% python3 -q
>>> import numpy as np
>>> from numpy import linalg as LA
>>> np.set_printoptions(suppress=True, linewidth=120)
>>> K = np.loadtxt("dump.csv", delimiter=",")
>>> K
array([[-2.152,  2.235,  1.1  ,  1.035,  0.105],
       [ 3.781,  1.041,  2.973,  2.958,  0.058],
       [ 0.012, -3.036, -2.812, -3.066, -0.131],
       [-0.045,  2.955,  3.112,  3.087,  0.066]])
>>> [round(float(x), 3) for x in LA.svd(K, compute_uv=False)[:3]]
[8.883, 4.518, 0.203]
>>> np.argsort(-LA.norm(K, axis=0).round(6), kind="stable")[:3]
array([3, 2, 1])
>>> LA.matrix_rank(K, rtol=0.1)
np.int64(2)
>>> np.round(LA.norm(K, 2) / LA.norm(K), 3)
np.float64(0.891)
>>> rng = np.random.default_rng(329159)
>>> other = K + rng.integers(-2, 3, (4, 2)) @ rng.integers(-2, 3, (2, 5))
>>> other.round(3)
array([[-0.152,  7.235, -0.9  , -0.965, -1.895],
       [ 4.781,  3.041,  2.973,  1.958, -0.942],
       [ 1.012, -2.036, -0.812, -4.066, -1.131],
       [-1.045,  0.955,  3.112,  4.087,  1.066]])
>>> np.abs(other - K).sum(axis=1)
array([13.,  5.,  6.,  5.])
>>> np.round(LA.svd(other - K, compute_uv=False), 3) + 0
array([7.468, 2.688, 0.   , 0.   ])
>>> other = K / np.sqrt((K ** 2).mean(axis=1, keepdims=True))
>>> other[0].round(3)
array([-1.394,  1.448,  0.712,  0.67 ,  0.068])
>>> LA.matrix_rank(other) == LA.matrix_rank(K)
np.True_
>>> U, s, vt = LA.svd(K)
>>> s.round(3)
array([8.883, 4.518, 0.203, 0.117])
>>> other = U[:, :2] @ np.diag(s[:2]) @ vt[:2]
>>> np.round(np.abs(K - other).max(), 3)
np.float64(0.124)
>>> other = np.array([[-1, 3], [-8, -4]])
>>> basis = np.kron(other, K)
>>> LA.matrix_rank(basis)
np.int64(8)
>>> F = np.load("a.npy")
>>> F
array([[ 0,  0,  2, -1,  2],
       [ 2, -4,  0, -2,  1],
       [ 1, -2, -2,  2, -2],
       [ 1, -2,  1, -2,  0],
       [-2,  4, -2,  2, -2]])
>>> hat = np.triu(np.array([[-1, 0, 2, 3, 0],
...     [-1, -3, 2, 3, 2],
...     [2, 1, -3, 1, 2],
...     [-3, -2, 0, 2, 3],
...     [1, 1, -2, -3, 0]]), 1) + np.eye(5)
>>> other = hat @ F @ LA.inv(hat)
>>> np.round(np.poly(other), 3) + 0
array([  1.,  10.,  25., -11., -42.,   0.])
>>> hat @ F - F @ hat
array([[  5., -10.,  -1.,  -4.,  -5.],
       [  1.,  -2.,  -1.,   8.,   6.],
       [ -3.,   6.,  -1.,   7.,  -2.],
       [ -6.,  12.,  -4.,   8.,   2.],
       [  0.,   0.,  -4.,  -4., -10.]])
>>> rk = LA.matrix_rank(F)
>>> rk
np.int64(4)
>>> N = LA.svd(F)[2][rk:].T
>>> np.round(N[:, 0] / N[np.abs(N[:, 0]).round(6).argmax(), 0], 3) + 0
array([1. , 0.5, 0. , 0. , 0. ])
>>> [int(LA.matrix_rank(F[:, :j + 1])) for j in range(5)]
[1, 1, 2, 3, 4]
>>> x0 = np.array([2, 3, -2, -1, 0])
>>> F @ (2 * x0)
array([ -6, -12,  -4,  -8,  20])
>>> F * x0
array([[  0,   0,  -4,   1,   0],
       [  4, -12,   0,   2,   0],
       [  2,  -6,   4,  -2,   0],
       [  2,  -6,  -2,   2,   0],
       [ -4,  12,   4,  -2,   0]])
>>> F @ np.eye(5)[1]
array([ 0., -4., -2., -2.,  4.])
>>> F @ np.ones(5)
array([ 3., -3., -3., -2.,  0.])
>>> F @ x0
array([-3, -6, -2, -4, 10])
>>> LA.norm(F @ x0) <= LA.norm(F, 2) * LA.norm(x0) + 1e-9
np.True_
>>> np.einsum("ij,j->i", F, x0)
array([-3, -6, -2, -4, 10])
>>> np.abs(np.diag(LA.qr(F)[1])) > 1e-9
array([ True, False,  True,  True,  True])
>>> np.round(F @ LA.pinv(F) @ F, 3) + 0
array([[ 0.,  0.,  2., -1.,  2.],
       [ 2., -4.,  0., -2.,  1.],
       [ 1., -2., -2.,  2., -2.],
       [ 1., -2.,  1., -2.,  0.],
       [-2.,  4., -2.,  2., -2.]])
>>> LA.cond(F) > 100
np.True_
>>> mat = np.load("x.npy")
>>> mat
array([[ -2,  -4,  -4,  -8],
       [ -6,   4, -12,   8],
       [ -3,  -6,  -2,  -4],
       [ -9,   6,  -6,   4]])
>>> r0, r1 = mat[0], mat[3]
>>> r0 @ r0
np.int64(100)
>>> r0 @ r1
np.int64(-14)
>>> pr = (r0 @ r1) / (r0 @ r0) * r0
>>> np.outer(r0, r1)
array([[ 18, -12,  12,  -8],
       [ 36, -24,  24, -16],
       [ 36, -24,  24, -16],
       [ 72, -48,  48, -32]])
>>> LA.matrix_rank(np.outer(r0, r1))
np.int64(1)
>>> round(LA.norm(r0 + r1) ** 2 + LA.norm(r0 - r1) ** 2, 3)
np.float64(538.0)
>>> hat = np.triu(np.array([[1, 0, -2, 0], [-1, -2, 0, 2], [-1, 2, 2, -1], [0, -2, 0, 0]]), 1) + np.eye(4)
>>> other = hat @ mat @ LA.inv(hat)
>>> np.round(LA.det(other), 3)
np.float64(4096.0)
>>> np.trace(other), np.trace(mat)
(np.float64(4.0), np.int64(4))
>>> np.round(np.poly(other), 3)
array([   1.,   -4., -264., -256., 4096.])
>>> other
array([[  4.,   8.,   8.,  -8.],
       [-24.,  16., -72., -88.],
       [  6., -12.,  16.,  32.],
       [ -9.,   6., -24., -32.]])
>>> J = np.load("out3.npy")
>>> J
array([[-4, -4, -4, -6, -6, -6],
       [-4, -2, -4, -6, -3, -6],
       [-4, -4, -4, -6, -6, -6],
       [ 0,  0,  0, -6, -6, -6],
       [ 0,  0,  0, -6, -3, -6],
       [ 0,  0,  0, -6, -6, -6]])
>>> other = J[0, 0] * J[1:] - np.outer(J[1:, 0], J[0])
>>> other
array([[  0,  -8,   0,   0, -12,   0],
       [  0,   0,   0,   0,   0,   0],
       [  0,   0,   0,  24,  24,  24],
       [  0,   0,   0,  24,  12,  24],
       [  0,   0,   0,  24,  24,  24]])
>>> LA.matrix_rank(other), LA.matrix_rank(J)
(np.int64(3), np.int64(4))
>>> J[:, 0] / J[0, 0]
array([ 1.,  1.,  1., -0., -0., -0.])
>>> other = np.array([[4, 0, 4, -3, 2],
...     [-4, -2, 1, -1, -3],
...     [-2, 1, 3, 0, 4],
...     [0, -5, 2, 0, 3],
...     [-5, 3, 3, -4, -2]])
>>> basis = np.array([[-2, -5, -2], [-4, -4, 2], [-4, -5, 4]])
>>> arr = np.block([[other, np.array([[-1, 0, 3], [-1, 0, 2], [2, 3, -2], [2, 2, -3], [3, -1, 2]])], [np.zeros((3, 5)), basis]])
>>> arr
array([[ 4.,  0.,  4., -3.,  2., -1.,  0.,  3.],
       [-4., -2.,  1., -1., -3., -1.,  0.,  2.],
       [-2.,  1.,  3.,  0.,  4.,  2.,  3., -2.],
       [ 0., -5.,  2.,  0.,  3.,  2.,  2., -3.],
       [-5.,  3.,  3., -4., -2.,  3., -1.,  2.],
       [ 0.,  0.,  0.,  0.,  0., -2., -5., -2.],
       [ 0.,  0.,  0.,  0.,  0., -4., -4.,  2.],
       [ 0.,  0.,  0.,  0.,  0., -4., -5.,  4.]])
>>> def softmax(z):
...     e = np.exp(z - z.max(axis=-1, keepdims=True))
...     return e / e.sum(axis=-1, keepdims=True)
... 
>>> np.round(softmax(10 * arr[3]), 3) + 0
array([0., 0., 0., 0., 1., 0., 0., 0.])
>>> S = arr @ arr.T / np.sqrt(8)
>>> np.round(softmax(S)[3] @ arr, 3) + 0
array([ 0.   , -4.999,  2.   ,  0.   ,  3.   ,  2.   ,  2.   , -3.   ])
>>> np.round(softmax(S), 3) + 0
array([[1.   , 0.   , 0.   , 0.   , 0.   , 0.   , 0.   , 0.   ],
       [0.   , 0.944, 0.   , 0.   , 0.056, 0.   , 0.   , 0.   ],
       [0.   , 0.   , 0.998, 0.002, 0.   , 0.   , 0.   , 0.   ],
       [0.   , 0.   , 0.   , 1.   , 0.   , 0.   , 0.   , 0.   ],
       [0.   , 0.   , 0.   , 0.   , 1.   , 0.   , 0.   , 0.   ],
       [0.   , 0.   , 0.   , 0.   , 0.   , 0.909, 0.038, 0.054],
       [0.   , 0.   , 0.   , 0.   , 0.   , 0.001, 0.056, 0.943],
       [0.   , 0.   , 0.   , 0.   , 0.   , 0.   , 0.01 , 0.99 ]])
>>> np.round(softmax(S + np.triu(np.full(S.shape, -np.inf), 1)), 3) + 0
array([[1.   , 0.   , 0.   , 0.   , 0.   , 0.   , 0.   , 0.   ],
       [0.   , 1.   , 0.   , 0.   , 0.   , 0.   , 0.   , 0.   ],
       [0.   , 0.   , 1.   , 0.   , 0.   , 0.   , 0.   , 0.   ],
       [0.   , 0.   , 0.   , 1.   , 0.   , 0.   , 0.   , 0.   ],
       [0.   , 0.   , 0.   , 0.   , 1.   , 0.   , 0.   , 0.   ],
       [0.   , 0.   , 0.   , 0.   , 0.   , 1.   , 0.   , 0.   ],
       [0.   , 0.   , 0.   , 0.   , 0.   , 0.014, 0.986, 0.   ],
       [0.   , 0.   , 0.   , 0.   , 0.   , 0.   , 0.01 , 0.99 ]])
